In [1]: import numpy as np

In [2]: np.set_printoptions(precision=3, suppress=True, linewidth=100)

In [3]: M = np.array([[-12, -8, 12, -9, -6, 9],
   ...:     [4, 4, -8, 3, 3, -6],
   ...:     [-8, 0, 12, -6, 0, 9],
   ...:     [-15, -10, 15, 12, 8, -12],
   ...:     [5, 5, -10, -4, -4, 8],
   ...:     [-10, 0, 15, 8, 0, -12]])

In [4]: M
Out[4]: 
array([[-12,  -8,  12,  -9,  -6,   9],
       [  4,   4,  -8,   3,   3,  -6],
       [ -8,   0,  12,  -6,   0,   9],
       [-15, -10,  15,  12,   8, -12],
       [  5,   5, -10,  -4,  -4,   8],
       [-10,   0,  15,   8,   0, -12]])

In [5]: np.round(np.linalg.norm(M[1] - M[3]), 3)
Out[5]: np.float64(35.043)

In [6]: round(np.linalg.norm(M, 2), 3)
Out[6]: np.float64(41.465)

In [7]: np.round(np.linalg.norm(M[1], 1), 3), np.round(np.linalg.norm(M[1], np.inf), 3)
Out[7]: (np.float64(28.0), np.float64(8.0))

In [8]: np.round(np.linalg.norm(M, 1), 3), round(np.linalg.norm(M, np.inf), 3)
Out[8]: (np.float64(72.0), np.float64(72.0))

In [9]: np.linalg.norm(M, axis=1)
Out[9]: array([23.452, 12.247, 18.028, 30.033, 15.684, 23.087])

In [10]: rng = np.random.default_rng(53)

In [11]: A2 = M + rng.integers(-2, 3, (6, 2)) @ rng.integers(-2, 3, (2, 6))

In [12]: A2
Out[12]: 
array([[-15,  -8,   8,  -6,  -9,  13],
       [  7,   7,  -9,   3,   6,  -5],
       [ -8,   3,   7,  -3,   0,  14],
       [-11,  -8,  17,  10,  12, -14],
       [  0,   1, -10,  -3,  -9,   8],
       [-10,  -3,  20,   5,   0, -17]])

In [13]: np.linalg.matrix_rank(A2 - M, tol=1e-8)
Out[13]: np.int64(2)

In [14]: np.round(np.linalg.svd(A2 - M, compute_uv=False), 3) + 0
Out[14]: array([14.067, 11.879,  0.   ,  0.   ,  0.   ,  0.   ])

In [15]: q, r_ = np.linalg.qr(M)

In [16]: np.round(q.T @ q, 3) + 0
Out[16]: 
array([[1., 0., 0., 0., 0., 0.],
       [0., 1., 0., 0., 0., 0.],
       [0., 0., 1., 0., 0., 0.],
       [0., 0., 0., 1., 0., 0.],
       [0., 0., 0., 0., 1., 0.],
       [0., 0., 0., 0., 0., 1.]])

In [17]: np.round(q @ r_, 3) + 0
Out[17]: 
array([[-12.,  -8.,  12.,  -9.,  -6.,   9.],
       [  4.,   4.,  -8.,   3.,   3.,  -6.],
       [ -8.,   0.,  12.,  -6.,   0.,   9.],
       [-15., -10.,  15.,  12.,   8., -12.],
       [  5.,   5., -10.,  -4.,  -4.,   8.],
       [-10.,   0.,  15.,   8.,   0., -12.]])

In [18]: np.abs(np.diag(r_))
Out[18]: array([23.958,  7.842,  6.986, 18.115,  5.929,  5.282])

In [19]: q.shape, r_.shape
Out[19]: ((6, 6), (6, 6))

In [20]: idx = rng.permutation(6)

In [21]: idx
Out[21]: array([0, 3, 2, 4, 5, 1])

In [22]: A2 = M[idx][:, idx]

In [23]: np.allclose(A2, M)
Out[23]: False

In [24]: np.sort(np.abs(np.linalg.eigvals(A2)))
Out[24]: array([8.877, 8.877, 9.86 , 9.86 , 9.86 , 9.86 ])

In [25]: np.trace(A2)
Out[25]: np.int64(0)

In [26]: np.round(np.linalg.det(A2), 3), round(np.linalg.det(M[idx]), 3)
Out[26]: (np.float64(-744775.0), np.float64(744775.0))

In [27]: A2 = np.linalg.inv(M)

In [28]: np.linalg.det(M) * A2
Out[28]: 
array([[  57660.,  115320.,   19220.,   43245.,   86490.,   14415.],
       [  19220.,  -57660.,  -57660.,   14415.,  -43245.,  -43245.],
       [  38440.,   76880.,  -19220.,   28830.,   57660.,  -14415.],
       [  72075.,  144150.,   24025.,  -57660., -115320.,  -19220.],
       [  24025.,  -72075.,  -72075.,  -19220.,   57660.,   57660.],
       [  48050.,   96100.,  -24025.,  -38440.,  -76880.,   19220.]])

In [29]: round(float(np.linalg.slogdet(M)[0]), 3)
Out[29]: -1.0

In [30]: np.allclose(A2, M.T)
Out[30]: False

In [31]: np.round(M @ A2, 3) + 0
Out[31]: 
array([[1., 0., 0., 0., 0., 0.],
       [0., 1., 0., 0., 0., 0.],
       [0., 0., 1., 0., 0., 0.],
       [0., 0., 0., 1., 0., 0.],
       [0., 0., 0., 0., 1., 0.],
       [0., 0., 0., 0., 0., 1.]])

In [32]: round(float(np.linalg.det(M) * np.linalg.det(A2)), 3)
Out[32]: 1.0

In [33]: (np.abs(A2) > 1e-9).astype(int)
Out[33]: 
array([[1, 1, 1, 1, 1, 1],
       [1, 1, 1, 1, 1, 1],
       [1, 1, 1, 1, 1, 1],
       [1, 1, 1, 1, 1, 1],
       [1, 1, 1, 1, 1, 1],
       [1, 1, 1, 1, 1, 1]])
